In [1]: import numpy as np

In [2]: np.set_printoptions(suppress=True, linewidth=100)

In [3]: mat = np.array([[1, 1, 1, 2, 1, 1],
   ...:     [0, 0, 2, 1, 1, 0],
   ...:     [1, 0, 2, 2, 1, 0],
   ...:     [0, 2, 2, 0, 2, 0],
   ...:     [0, 1, 2, 1, 2, 0]])

In [4]: print(mat)
[[1 1 1 2 1 1]
 [0 0 2 1 1 0]
 [1 0 2 2 1 0]
 [0 2 2 0 2 0]
 [0 1 2 1 2 0]]

In [5]: Y = np.array([[-2, 0], [0, 3], [-3, -3], [1, 1], [2, 3], [-2, -1]])

In [6]: print(mat @ Y)
[[-3  4]
 [-3 -2]
 [-4 -1]
 [-2  6]
 [-1  4]]

In [7]: print(Y.T @ mat.T)
[[-3 -3 -4 -2 -1]
 [ 4 -2 -1  6  4]]

In [8]: print(np.vstack([mat, Y.T]).shape)
(7, 6)

In [9]: print(np.linalg.matrix_rank(mat @ Y))
2

In [10]: x = np.array([0, 1, 2, 2, 1, -1])

In [11]: h = np.maximum(mat @ x, 0)

In [12]: print(np.maximum(mat @ x, 0) - np.maximum(-mat @ x, 0))
[7 7 9 8 9]

In [13]: print(np.flatnonzero(h > 1e-9))
[0 1 2 3 4]

In [14]: W1 = np.array([[5, 7, 9, 4, 6, 9],
    ...:     [6, 7, 5, 3, 8, 4],
    ...:     [0, 1, 2, 6, 9, 3],
    ...:     [8, 4, 8, 5, 1, 6],
    ...:     [2, 4, 9, 1, 6, 4],
    ...:     [7, 7, 2, 9, 4, 6]])

In [15]: c = np.array([0, 0, 0, 1, 0, 2])

In [16]: act = np.maximum(mat @ W1 + c, 0)

In [17]: print((act > 0).astype(int))
[[1 1 1 1 1 1]
 [1 1 1 1 1 1]
 [1 1 1 1 1 1]
 [1 1 1 1 1 1]
 [1 1 1 1 1 1]]

In [18]: print(act)
[[36 34 43 34 35 40]
 [10 10 21 19 25 18]
 [23 21 38 28 32 33]
 [16 24 32 21 46 24]
 [18 21 35 23 39 26]]

In [19]: print(np.linalg.matrix_rank(act))
5

In [20]: basis = np.array([[0, 2], [1, 1], [2, 1], [1, 3], [0, 2], [3, 0]])

In [21]: print(act @ basis)
[[274 321]
 [125 158]
 [224 253]
 [181 243]
 [192 239]]

In [22]: print(W1 @ basis)
[[56 50]
 [32 49]
 [20 39]
 [43 45]
 [35 32]
 [38 58]]

In [23]: print(act.sum(axis=1))
[222 103 175 163 162]

In [24]: print(act.sum(axis=0))
[103 110 169 125 177 141]

In [25]: print(round(np.linalg.norm(act), 2))
158.9

In [26]: print(act.mean(axis=0))
[20.6 22.  33.8 25.  35.4 28.2]

In [27]: u, g = mat[4], mat[0]

In [28]: print(u @ u)
10

In [29]: p = (u @ g) / (u @ u) * u

In [30]: print(p)
[0.  0.7 1.4 0.7 1.4 0. ]

In [31]: print(round(float(np.linalg.norm(u + g) ** 2 + np.linalg.norm(u - g) ** 2), 2))
38.0

In [32]: print(np.outer(u, g))
[[0 0 0 0 0 0]
 [1 1 1 2 1 1]
 [2 2 2 4 2 2]
 [1 1 1 2 1 1]
 [2 2 2 4 2 2]
 [0 0 0 0 0 0]]

In [33]: Y = np.array([[-1, -3, 2, 1, -3, 0],
    ...:     [-2, 1, 1, -3, 0, 2],
    ...:     [0, 1, -2, 2, -3, 3],
    ...:     [-1, -1, 3, 2, 1, -1],
    ...:     [-1, -1, -1, -2, -2, -1],
    ...:     [-2, -2, 1, -3, 3, 0]])

In [34]: E = np.tril(Y)

In [35]: print(E)
[[-1  0  0  0  0  0]
 [-2  1  0  0  0  0]
 [ 0  1 -2  0  0  0]
 [-1 -1  3  2  0  0]
 [-1 -1 -1 -2 -2  0]
 [-2 -2  1 -3  3  0]]

In [36]: # triangular, det is the product of the diagonal

In [37]: rng = np.random.default_rng(6332)

In [38]: z = rng.permutation(6)

In [39]: print(z)
[3 5 1 2 0 4]

In [40]: Y = E[z][:, z]

In [41]: print(np.allclose(Y, E))
False

In [42]: Uu, sv, vt = np.linalg.svd(E)

In [43]: evecs = vt[:(sv > 1e-8).sum()]

In [44]: x = E[0] + 3 * E[5] + rng.integers(2) * np.eye(6)[0]

In [45]: print(x)
[-6. -6.  3. -9.  9.  0.]

In [46]: print(np.linalg.matrix_rank(np.vstack([E, x])))
5

In [47]: print(np.round(evecs.T @ evecs, 2) + 0)
[[1. 0. 0. 0. 0. 0.]
 [0. 1. 0. 0. 0. 0.]
 [0. 0. 1. 0. 0. 0.]
 [0. 0. 0. 1. 0. 0.]
 [0. 0. 0. 0. 1. 0.]
 [0. 0. 0. 0. 0. 0.]]

In [48]: print(np.round(np.diag(evecs.T @ evecs), 2))
[1. 1. 1. 1. 1. 0.]

In [49]: print(np.linalg.matrix_rank(E, rtol=0.1))
5

In [50]: data = np.load("arr.npy")

In [51]: print(data.round(2))
[[ 0.55  0.83  0.15  1.59 -0.69]
 [ 0.28  0.89 -0.65 -1.05 -1.27]
 [ 0.83  0.39  1.67 -0.61  0.1 ]
 [-0.42 -1.23  0.62  0.13 -1.38]
 [ 1.66 -0.93 -0.62 -0.02  0.05]]

In [52]: Uu, sv, vt = np.linalg.svd(data, full_matrices=False)

In [53]: print(np.round(Uu.T @ Uu, 2) + 0)
[[1. 0. 0. 0. 0.]
 [0. 1. 0. 0. 0.]
 [0. 0. 1. 0. 0.]
 [0. 0. 0. 1. 0.]
 [0. 0. 0. 0. 1.]]

In [54]: print(Uu.shape, sv.shape, vt.shape)
(5, 5) (5,) (5, 5)

In [55]: Y = np.array([[1, 1], [0, 2]])

In [56]: basis = np.kron(Y, data)

In [57]: print(round(np.linalg.norm(basis, 2), 2), round(np.linalg.norm(Y, 2) * np.linalg.norm(data, 2), 2))
4.58 4.58

In [58]: z = rng.permutation(5)

In [59]: print(z)
[1 0 4 2 3]

In [60]: Y = data[z][:, z]

In [61]: print(np.allclose(Y, data))
False

In [62]: print(np.round(np.diag(Y), 2))
[0.89 0.55 0.05 1.67 0.13]

In [63]: print(np.round(np.sort(np.abs(np.linalg.eigvals(Y))), 2))
[2. 2. 2. 2. 2.]

In [64]: print(round(float(np.linalg.det(data)), 2))
-32.0

In [65]: print(np.allclose(data @ data.T, data.T @ data))
True

In [66]: print(np.round(np.trace(data), 2))
3.29

In [67]: print(np.allclose(data, data.T))
False

In [68]: q = data.astype(float).copy()

In [69]: for j in range(5):
    ...:     q[:, j] -= q[:, :j] @ (q[:, :j].T @ q[:, j])
    ...:     q[:, j] /= np.linalg.norm(q[:, j])
    ...: 

In [70]: print(np.round(q.T @ q, 2) + 0)
[[1. 0. 0. 0. 0.]
 [0. 1. 0. 0. 0.]
 [0. 0. 1. 0. 0.]
 [0. 0. 0. 1. 0.]
 [0. 0. 0. 0. 1.]]

In [71]: print(np.round(q.T @ data, 2) + 0)
[[2. 0. 0. 0. 0.]
 [0. 2. 0. 0. 0.]
 [0. 0. 2. 0. 0.]
 [0. 0. 0. 2. 0.]
 [0. 0. 0. 0. 2.]]

In [72]: A = np.load("m.npy")

In [73]: print(A)
[[-1.  0.  0.  0.  0.]
 [ 0.  1.  0.  0.  0.]
 [ 0.  0.  1.  0.  0.]
 [ 0.  0.  0.  1.  0.]
 [ 0.  0.  0.  0. -1.]]

In [74]: u = np.array([2, 2, 0, -1, -3])

In [75]: Y = data + np.outer(u, np.eye(5)[0])

In [76]: print(np.round(np.linalg.det(Y) / np.linalg.det(data), 2), round(1 + np.linalg.solve(data, u)[0], 2))
0.27 0.27

In [77]: print((A != 0).astype(int))
[[1 0 0 0 0]
 [0 1 0 0 0]
 [0 0 1 0 0]
 [0 0 0 1 0]
 [0 0 0 0 1]]

In [78]: print(np.round(np.sort(np.linalg.eigvals(A).real), 2))
[-1. -1.  1.  1.  1.]

In [79]: print((np.linalg.matrix_power((A != 0) + (A.T != 0) + np.eye(5), 5) > 0).astype(int))
[[1 0 0 0 0]
 [0 1 0 0 0]
 [0 0 1 0 0]
 [0 0 0 1 0]
 [0 0 0 0 1]]

In [80]: ev, evecs = np.linalg.eig(A)

In [81]: print(np.round(np.sort(np.linalg.eigvals(np.linalg.inv(A))), 2))
[-1. -1.  1.  1.  1.]

In [82]: Y = A[0, 0] * A[1:] - np.outer(A[1:, 0], A[0])

In [83]: print(Y)
[[ 0. -1. -0. -0. -0.]
 [ 0. -0. -1. -0. -0.]
 [ 0. -0. -0. -1. -0.]
 [ 0. -0. -0. -0.  1.]]

In [84]: print(np.linalg.matrix_rank(Y), np.linalg.matrix_rank(A))
4 5

In [85]: F = np.load("a.npy")

In [86]: print(F.round(2))
[[-0.51  0.07 -0.86]
 [ 0.85 -0.16 -0.51]
 [-0.17 -0.99  0.02]]

In [87]: print(np.round(np.abs(np.linalg.eigvals(F)).max(), 2))
1.0

In [88]: print(np.allclose(F, F.T))
False

In [89]: print(np.round(np.linalg.matrix_power(F, 4), 2) + 0)
[[-0.46  0.88 -0.1 ]
 [ 0.   -0.12 -0.99]
 [-0.89 -0.45  0.06]]

In [90]: print(np.round(F @ F.T, 2) + 0)
[[1. 0. 0.]
 [0. 1. 0.]
 [0. 0. 1.]]

In [91]: print(round(F[:, 0] @ F[:, 1], 2))
-0.0

In [92]: def softmax(z):
    ...:     e = np.exp(z - z.max(axis=-1, keepdims=True))
    ...:     return e / e.sum(axis=-1, keepdims=True)
    ...: 

In [93]: print(np.round(softmax(10 * F[0]), 2) + 0)
[0. 1. 0.]

In [94]: print(np.round(softmax(F[0] + 5), 2))
[0.29 0.51 0.2 ]

In [95]: scores = F @ F.T / np.sqrt(3)

In [96]: print(np.round(softmax(scores)[0] @ F, 2))
[-0.06 -0.27 -0.53]

In [97]: print(np.round(softmax(scores), 2))
[[0.47 0.26 0.26]
 [0.26 0.47 0.26]
 [0.26 0.26 0.47]]

In [98]: print(np.round(softmax(scores + np.triu(np.full(scores.shape, -np.inf), 1)), 2))
[[1.   0.   0.  ]
 [0.36 0.64 0.  ]
 [0.26 0.26 0.47]]

In [99]: print(np.round(np.linalg.det(2 * F), 2), round(float(np.linalg.det(F)), 2))
8.0 1.0

In [100]: print(np.round(np.linalg.eigvals(F).sum().real, 2))
-0.64

In [101]: print(np.round(np.kron(np.eye(2, dtype=int), F), 2))
[[-0.51  0.07 -0.86 -0.    0.   -0.  ]
 [ 0.85 -0.16 -0.51  0.   -0.   -0.  ]
 [-0.17 -0.99  0.02 -0.   -0.    0.  ]
 [-0.    0.   -0.   -0.51  0.07 -0.86]
 [ 0.   -0.   -0.    0.85 -0.16 -0.51]
 [-0.   -0.    0.   -0.17 -0.99  0.02]]

In [102]: print(round(float(np.einsum("ij,ji->", F, F)), 2))
1.69

In [103]: Y = np.array([[2, 2, 5], [3, 1, 3]])

In [104]: basis = np.kron(Y, F)

In [105]: print(basis.shape)
(6, 9)

In [106]: X = np.load("dump.npy")

In [107]: print(X)
[[0 1 1 0 1 1 0 0 0]
 [1 0 0 1 1 1 0 1 0]
 [1 0 0 0 0 0 0 0 0]
 [0 1 0 0 0 0 0 0 0]
 [1 1 0 0 0 1 0 0 0]
 [1 1 0 0 1 0 1 0 1]
 [0 0 0 0 0 1 0 0 0]
 [0 1 0 0 0 0 0 0 0]
 [0 0 0 0 0 1 0 0 0]]

In [108]: print(np.linalg.lstsq(X[:-1].T, X[-1])[2])
6

In [109]: print(round(np.trace(np.linalg.pinv(X) @ X), 2))
6.0

In [110]: print(np.round(X @ np.linalg.pinv(X) @ X, 2) + 0)
[[0. 1. 1. 0. 1. 1. 0. 0. 0.]
 [1. 0. 0. 1. 1. 1. 0. 1. 0.]
 [1. 0. 0. 0. 0. 0. 0. 0. 0.]
 [0. 1. 0. 0. 0. 0. 0. 0. 0.]
 [1. 1. 0. 0. 0. 1. 0. 0. 0.]
 [1. 1. 0. 0. 1. 0. 1. 0. 1.]
 [0. 0. 0. 0. 0. 1. 0. 0. 0.]
 [0. 1. 0. 0. 0. 0. 0. 0. 0.]
 [0. 0. 0. 0. 0. 1. 0. 0. 0.]]
